In [1]: import numpy as np

In [2]: np.set_printoptions(suppress=True, linewidth=160)

In [3]: mat = np.loadtxt("a.csv", delimiter=",")

In [4]: mat.round(1) + 0
Out[4]: 
array([[-3.9,  0.2, -1.3,  1.5, -0.3,  2.4],
       [ 1.4,  0.5,  3.8,  1.1,  0.3, -2.7],
       [ 4. , -0.2,  1. , -1.7,  0.3, -2.2],
       [ 3.4,  0.1,  2.4, -0.6,  0.3, -2.7],
       [-1.9, -0.4, -3.6, -0.7, -0.3,  2.8],
       [ 0.2,  0.7,  4. ,  1.9,  0.3, -2.3],
       [ 3.7,  0. ,  1.9, -1.1,  0.3, -2.6],
       [ 2.9,  0.2,  2.9, -0.1,  0.4, -2.8],
       [-1.4,  0.8,  3.7,  2.6,  0.2, -1.5],
       [ 4. , -0.2,  0.9, -1.7,  0.3, -2.2],
       [ 0.9, -0.8, -3.8, -2.4, -0.2,  1.7],
       [ 2.3, -0.8, -3.2, -2.8, -0.1,  0.8],
       [ 2.2, -0.8, -3.3, -2.8, -0.1,  0.9],
       [-3.9,  0.1, -1.4,  1.4, -0.3,  2.4],
       [ 2.7, -0.8, -2.9, -2.9, -0.1,  0.4],
       [ 3.7, -0.6, -1.6, -2.8,  0.1, -0.7],
       [-2.3, -0.4, -3.3, -0.4, -0.4,  2.8],
       [ 2.6, -0.8, -3. , -2.9, -0.1,  0.5],
       [ 0.8, -0.8, -3.9, -2.3, -0.2,  1.8],
       [-1.5,  0.8,  3.6,  2.6,  0.2, -1.3],
       [ 2. , -0.8, -3.4, -2.8, -0.1,  1. ],
       [-2.8,  0.8,  2.8,  2.9,  0. , -0.3],
       [ 3.4, -0.7, -2.1, -2.9,  0. , -0.3],
       [ 2.4, -0.8, -3.2, -2.9, -0.1,  0.7],
       [-4. ,  0.2, -0.9,  1.7, -0.3,  2.2],
       [ 4.1, -0.3,  0.5, -2. ,  0.3, -2. ],
       [ 4.1, -0.3,  0.7, -1.8,  0.3, -2.1],
       [-2.5,  0.8,  3.1,  2.9,  0.1, -0.7],
       [-2.1,  0.8,  3.3,  2.8,  0.1, -0.9],
       [ 2. ,  0.4,  3.5,  0.7,  0.3, -2.8],
       [-0.4, -0.7, -4. , -1.7, -0.3,  2.4],
       [ 4. , -0.2,  0.8, -1.8,  0.3, -2.2],
       [ 2. ,  0.4,  3.5,  0.7,  0.4, -2.8]])

In [5]: Xc = mat - mat.mean(axis=0)

In [6]: Uu, sv, Vh = np.linalg.svd(Xc, full_matrices=False)

In [7]: np.linalg.matrix_rank(Xc)
Out[7]: np.int64(2)

In [8]: np.abs(Uu[:, 0]).argmax()
Out[8]: np.int64(8)

In [9]: W = np.array([[1, 1, 3, 1, 0],
   ...:     [3, 3, 3, 3, 0],
   ...:     [0, 2, 1, 1, 0],
   ...:     [0, 0, 0, 3, 3],
   ...:     [0, 2, 0, 0, 1],
   ...:     [3, 0, 2, 1, 1]])

In [10]: coef = np.array([1, 4, 2, 1, 5])

In [11]: act = np.maximum(mat @ W + coef, 0)

In [12]: np.linalg.matrix_rank(act)
Out[12]: np.int64(5)

In [13]: np.round((act > 0).mean(axis=0), 1)
Out[13]: array([0.5, 0.6, 0.7, 0.5, 0.5])

In [14]: W2 = np.array([[5, -4, 4], [-4, 0, -1], [0, 2, -4], [-3, 0, 0], [-1, 5, -4]])

In [15]: (act @ W2).round(6).argmax(axis=1)
Out[15]: array([1, 1, 1, 1, 0, 1, 1, 1, 1, 1, 0, 0, 0, 1, 0, 1, 0, 0, 0, 1, 0, 1, 1, 0, 1, 1, 1, 1, 1, 1, 0, 1, 1])

In [16]: u, v = mat[8], mat[14]

In [17]: np.round(u @ v, 1)
Out[17]: np.float64(-23.1)

In [18]: u @ u
Out[18]: np.float64(25.0)

In [19]: pr = (u @ v) / (u @ u) * u

In [20]: np.round(np.outer(u, v), 1) + 0
Out[20]: 
array([[ -3.7,   1. ,   3.9,   3.9,   0.1,  -0.6],
       [  2.1,  -0.6,  -2.2,  -2.3,   0. ,   0.3],
       [ 10.1,  -2.8, -10.7, -10.8,  -0.2,   1.6],
       [  7. ,  -2. ,  -7.4,  -7.5,  -0.1,   1.1],
       [  0.5,  -0.1,  -0.5,  -0.5,   0. ,   0.1],
       [ -4. ,   1.1,   4.3,   4.3,   0.1,  -0.6]])

In [21]: np.round(v - pr, 1) + 0
Out[21]: array([ 1.5,  0. ,  0.5, -0.5,  0.1, -0.9])

In [22]: np.linalg.matrix_rank(np.outer(u, v))
Out[22]: np.int64(1)

In [23]: C2 = np.cov(mat, rowvar=False)

In [24]: np.round(np.median(mat, axis=0), 1)
Out[24]: array([ 2. , -0.2,  0.5, -1.1,  0.1, -0.7])

In [25]: np.round(np.linalg.eigvalsh(C2)[::-1], 1) + 0
Out[25]: array([13.6, 10.7,  0. ,  0. ,  0. ,  0. ])

In [26]: C2.round(1)
Out[26]: 
array([[ 7.3, -0.7, -0.2, -4. ,  0.4, -3. ],
       [-0.7,  0.3,  1.5,  1.1,  0.1, -0.5],
       [-0.2,  1.5,  8.5,  4.3,  0.6, -4.6],
       [-4. ,  1.1,  4.3,  4.3,  0.1, -0.7],
       [ 0.4,  0.1,  0.6,  0.1,  0.1, -0.5],
       [-3. , -0.5, -4.6, -0.7, -0.5,  3.8]])

In [27]: np.round(mat.std(axis=0), 1)
Out[27]: array([2.7, 0.6, 2.9, 2. , 0.2, 1.9])

In [28]: np.argwhere(np.triu(np.abs(np.corrcoef(mat.T)) > 0.8, 1))
Out[28]: 
array([[1, 2],
       [1, 3],
       [2, 4],
       [2, 5],
       [4, 5]])

In [29]: np.argsort(-mat.std(axis=0).round(6), kind="stable")
Out[29]: array([2, 0, 3, 5, 1, 4])

In [30]: round(float(np.corrcoef(mat[:, 2], mat[:, 3])[0, 1]), 1)
Out[30]: 0.7

In [31]: W0 = np.load("test14.npy")

In [32]: W0
Out[32]: 
array([[5, 0, 0, 0, 0, 0],
       [0, 4, 0, 0, 0, 0],
       [0, 5, 0, 0, 0, 0],
       [0, 0, 5, 0, 0, 0],
       [0, 0, 0, 4, 0, 0],
       [0, 0, 0, 5, 0, 0],
       [0, 0, 0, 0, 5, 0],
       [0, 0, 0, 0, 0, 4],
       [0, 0, 0, 0, 0, 5]])

In [33]: out = W0 / np.sqrt((W0 ** 2).mean(axis=1, keepdims=True))

In [34]: np.linalg.matrix_rank(out) == np.linalg.matrix_rank(W0)
Out[34]: np.True_

In [35]: np.round(np.linalg.norm(out, axis=1), 1)
Out[35]: array([2.4, 2.4, 2.4, 2.4, 2.4, 2.4, 2.4, 2.4, 2.4])

In [36]: x = np.array([0, 8, 9, 1, 0, 9])

In [37]: rhs = W0 @ x

In [38]: rhs
Out[38]: array([ 0, 32, 40, 45,  4,  5,  0, 36, 45])

In [39]: rng = np.random.default_rng(46161)

In [40]: rhs = rhs + 0.1 * rng.normal(size=9)

In [41]: rhs.round(1)
Out[41]: array([-0.1, 32.1, 40.1, 45.1,  3.9,  5. , -0.3, 36.2, 44.9])

In [42]: coef, *_ = np.linalg.lstsq(W0, rhs)

In [43]: coef.round()
Out[43]: array([-0.,  8.,  9.,  1., -0.,  9.])

In [44]: np.round(W0.T @ (rhs - W0 @ coef), 1) + 0
Out[44]: array([0., 0., 0., 0., 0., 0.])

In [45]: Q, r_ = np.linalg.qr(W0)

In [46]: np.trace(Q @ Q.T)
Out[46]: np.float64(6.0)

In [47]: abs(r_[0, 0]), round(np.linalg.norm(W0[:, 0]), 1)
Out[47]: (np.float64(5.0), np.float64(5.0))

In [48]: np.round(Q.T @ Q, 1)
Out[48]: 
array([[1., 0., 0., 0., 0., 0.],
       [0., 1., 0., 0., 0., 0.],
       [0., 0., 1., 0., 0., 0.],
       [0., 0., 0., 1., 0., 0.],
       [0., 0., 0., 0., 1., 0.],
       [0., 0., 0., 0., 0., 1.]])

In [49]: r_.round(1)
Out[49]: 
array([[ 5. ,  0. ,  0. ,  0. ,  0. ,  0. ],
       [ 0. , -6.4,  0. ,  0. ,  0. ,  0. ],
       [ 0. ,  0. , -5. ,  0. ,  0. ,  0. ],
       [ 0. ,  0. ,  0. , -6.4,  0. ,  0. ],
       [ 0. ,  0. ,  0. ,  0. , -5. ,  0. ],
       [ 0. ,  0. ,  0. ,  0. ,  0. , -6.4]])

In [50]: Q.round(1)
Out[50]: 
array([[ 1. ,  0. ,  0. ,  0. ,  0. ,  0. ],
       [-0. , -0.6,  0. ,  0. ,  0. ,  0. ],
       [-0. , -0.8,  0. ,  0. ,  0. ,  0. ],
       [-0. , -0. , -1. ,  0. ,  0. ,  0. ],
       [-0. , -0. , -0. , -0.6,  0. ,  0. ],
       [-0. , -0. , -0. , -0.8, -0. ,  0. ],
       [-0. , -0. , -0. , -0. , -1. , -0. ],
       [-0. , -0. , -0. , -0. , -0. , -0.6],
       [-0. , -0. , -0. , -0. , -0. , -0.8]])

In [51]: np.round(np.abs(np.diag(r_)), 1)
Out[51]: array([5. , 6.4, 5. , 6.4, 5. , 6.4])

In [52]: feats = np.loadtxt("layer15.csv", delimiter=",")

In [53]: feats
Out[53]: 
array([[  1.4, -11.8, -10.5,   8.5,  -9.5, -10.1],
       [ -1.1,  -9.8, -12.4,   9.5, -10.4, -10.1],
       [ -1. ,  -9.9, -11.7,  10.5, -11.1,  -9.4],
       [  0.4,  -8.5, -10.6,   8.2, -10.8, -10. ],
       [ -0.6,  -9.5, -10.8,  10.3,  -9.5,  -9.8],
       [  1.2, -11.4, -11.5,   8.7, -10.2,  -8.6],
       [  0.9, -10.9,  -9.9,   8.1,  -9.8, -12.5],
       [ -1.3, -10.1, -10.2,  10.2,  -7.6,  -9.5],
       [  0.3,  -9.8,  -8.9,   8.9,  -8.1, -10.4],
       [ -0.4, -10.8,  -9.5,  10.4, -10.3, -10.6],
       [ -0.4,  -9.2,  -8.7,   9.4, -10.1,  -9. ],
       [  1.3, -11.3,  -9.7,  10.5, -12.6,  -9.6],
       [ -0.4, -11.3,  -9.6,   8.5, -11. , -10.9],
       [ -2.7,  -9.9, -11.5,  10.2,  -8.8,  -9.5],
       [ -0.1, -10. ,  -7.9,   9.8,  -9.9, -10.3],
       [  1.2,  -9.9,  -9.6,  11.2, -10.4, -10.4],
       [  0.8,  -9.1, -12.2,  10.2,  -9. ,  -9.1],
       [ -1.8, -11.3,  -8.8,  11.4,  -9.6,  -8.6],
       [ -1.1,  -8.1,  -9.2,   8.9, -10.4, -10. ],
       [ -0.3, -12.3,  -8.4,   9.2, -10.1,  -9.8],
       [  0. ,  -9.7, -10.1,   9.4,  -9.3, -10. ],
       [  1.1,  -9.4, -11.6,  11.3, -11.3, -11.4],
       [  0.4,  -9.9,  -7.4,  10.2,  -9.1, -11.2],
       [  1.2,  -8.6, -12.5,   9.4,  -9.9, -11.5],
       [  0.4,  -9.4, -10.9,  10.6,  -8.8, -11.3],
       [ -0.9, -10. ,  -8.2,  10. , -10.3, -10.1],
       [  0.7, -10.4, -12.9,   9.9, -11.1, -10.1],
       [ -0.9, -10.4, -10.4,  10.7, -10.6,  -9.8],
       [  1.1, -10. ,  -7.9,  11.4, -10.5, -12.1],
       [  2.8,  -9.4,  -8.1,  10.5,  -8.1,  -9.1],
       [  0.2, -11.2,  -8.8,  10.3, -10.3,  -9.5],
       [  0. , -10.5, -11.3,  10.6, -11.4, -10. ],
       [  1.1, -11. ,  -8.8,  10.8,  -9. , -10.1],
       [ -0.3,  -9.1, -10.9,   8.1, -10.5,  -8.8],
       [ -2.1,  -9.8, -11.4,  10. ,  -9.6, -10.1],
       [  0.2,  -9.7, -11.5,  10.1, -10.9, -11. ]])

In [54]: P = feats @ np.linalg.solve(feats.T @ feats, feats.T)

In [55]: np.round(np.diag(P), 1) + 0
Out[55]: 
array([0.3, 0.1, 0.1, 0.2, 0.1, 0.3, 0.4, 0.2, 0.1, 0.1, 0.1, 0.3, 0.2, 0.3, 0.1, 0.1, 0.2, 0.3, 0.2, 0.2, 0. , 0.2, 0.2, 0.2, 0.2, 0.1, 0.1, 0.1, 0.2, 0.3,
       0.1, 0.1, 0.1, 0.1, 0.2, 0.1])

In [56]: round(np.trace(P), 1)
Out[56]: np.float64(6.0)

In [57]: x = np.array([-1, 7, 7, -9, -6, 5])

In [58]: rhs = feats @ x

In [59]: coef, lr = np.zeros(6), 1 / np.linalg.norm(feats, 2) ** 2

In [60]: for i in range(60):
    ...:     coef -= lr * feats.T @ (feats @ coef - rhs)
    ...:     if i % 10 == 0: print(i, round(np.linalg.norm(feats @ coef - rhs), 1))
    ...: 
0 64.3
10 63.3
20 62.2
30 61.3
40 60.3
50 59.3

In [61]: coef.round(1)
Out[61]: array([-0.1,  4.6,  4.6, -4.8,  3.5,  4.5])

In [62]: z = feats[:, 2] > np.median(feats[:, 2])

In [63]: u = feats[z].mean(axis=0) - feats[~z].mean(axis=0)

In [64]: z.astype(int)
Out[64]: array([0, 0, 0, 0, 0, 0, 1, 0, 1, 1, 1, 1, 1, 0, 1, 1, 0, 1, 1, 1, 1, 0, 1, 0, 0, 1, 0, 0, 1, 1, 1, 0, 1, 0, 0, 0])

In [65]: np.round((((feats - feats.mean(axis=0)) @ u > 0) == z).mean(), 1)
Out[65]: np.float64(0.9)

In [66]: ((feats - feats.mean(axis=0)) @ u > 0).astype(int)
Out[66]: array([1, 0, 0, 0, 0, 0, 1, 0, 1, 1, 1, 1, 1, 0, 1, 1, 0, 1, 1, 1, 0, 0, 1, 0, 0, 1, 0, 0, 1, 1, 1, 0, 1, 0, 0, 0])

In [67]: arr = np.load("m.npy")

In [68]: arr
Out[68]: 
array([[21,  8, 12, 12],
       [ 0,  0,  0,  0],
       [30, 12, 18, 17],
       [ 0,  0,  0,  0],
       [ 0,  0,  0,  0],
       [ 0,  0,  0,  0],
       [12,  4,  6,  7],
       [30, 12, 18, 17],
       [21,  8, 12, 12],
       [ 3,  0,  0,  2],
       [12,  4,  6,  7],
       [ 3,  0,  0,  2],
       [ 0,  0,  0,  0],
       [ 0,  0,  0,  0]])

In [69]: C2 = np.cov(arr, rowvar=False)

In [70]: np.corrcoef(arr[:, 2], arr[:, 1])[0, 1]
Out[70]: np.float64(1.0)

In [71]: C2.round(1)
Out[71]: 
array([[134.1,  53.8,  80.7,  76. ],
       [ 53.8,  21.8,  32.7,  30.4],
       [ 80.7,  32.7,  49.1,  45.6],
       [ 76. ,  30.4,  45.6,  43. ]])

In [72]: np.round(np.linalg.eigvalsh(C2)[::-1], 1) + 0
Out[72]: array([247.4,   0.6,   0. ,   0. ])

In [73]: np.argsort(-arr.std(axis=0).round(6), kind="stable")
Out[73]: array([0, 2, 3, 1])

In [74]: np.round(np.corrcoef(arr.T), 1)
Out[74]: 
array([[1., 1., 1., 1.],
       [1., 1., 1., 1.],
       [1., 1., 1., 1.],
       [1., 1., 1., 1.]])

In [75]: round(float(np.linalg.norm(W0) ** 2 / np.linalg.norm(W0, 2) ** 2), 1)
Out[75]: 4.8

In [76]: np.round(np.linalg.norm(W0, 1), 1), round(np.linalg.norm(W0, np.inf), 1)
Out[76]: (np.float64(9.0), np.float64(5.0))

In [77]: round(float(np.linalg.norm(W0[5] - W0[1])), 1)
Out[77]: 6.4

In [78]: W0[5] @ W0[1]
Out[78]: np.int64(0)

In [79]: C2 = np.cov(feats, rowvar=False)

In [80]: C2.round(1) + 0
Out[80]: 
array([[ 1.3, -0.1,  0.2,  0. , -0.1, -0.3],
       [-0.1,  0.9, -0.3,  0. ,  0.1, -0.1],
       [ 0.2, -0.3,  2.2,  0.1,  0.3, -0.1],
       [ 0. ,  0. ,  0.1,  0.9,  0. ,  0. ],
       [-0.1,  0.1,  0.3,  0. ,  1.1,  0.1],
       [-0.3, -0.1, -0.1,  0. ,  0.1,  0.8]])

In [81]: np.argsort(-feats.std(axis=0).round(6), kind="stable")
Out[81]: array([2, 0, 4, 1, 3, 5])

In [82]: np.argwhere(np.triu(np.abs(np.corrcoef(feats.T)) > 0.8, 1))
Out[82]: array([], shape=(0, 2), dtype=int64)

In [83]: round(np.corrcoef(feats[:, 0], feats[:, 4])[0, 1], 1)
Out[83]: np.float64(-0.1)

In [84]: np.round(np.median(feats, axis=0), 1)
Out[84]: array([  0.1,  -9.9, -10.1,  10.1, -10.1, -10. ])

In [85]: np.round(np.corrcoef(feats.T), 1) + 0
Out[85]: 
array([[ 1. , -0.1,  0.1,  0. , -0.1, -0.3],
       [-0.1,  1. , -0.2,  0. ,  0.1, -0.1],
       [ 0.1, -0.2,  1. ,  0.1,  0.2, -0.1],
       [ 0. ,  0. ,  0.1,  1. ,  0. ,  0. ],
       [-0.1,  0.1,  0.2,  0. ,  1. ,  0.1],
       [-0.3, -0.1, -0.1,  0. ,  0.1,  1. ]])

In [86]: np.round(feats.std(axis=0), 1)
Out[86]: array([1.1, 0.9, 1.5, 0.9, 1. , 0.9])

In [87]: C2.shape
Out[87]: (6, 6)
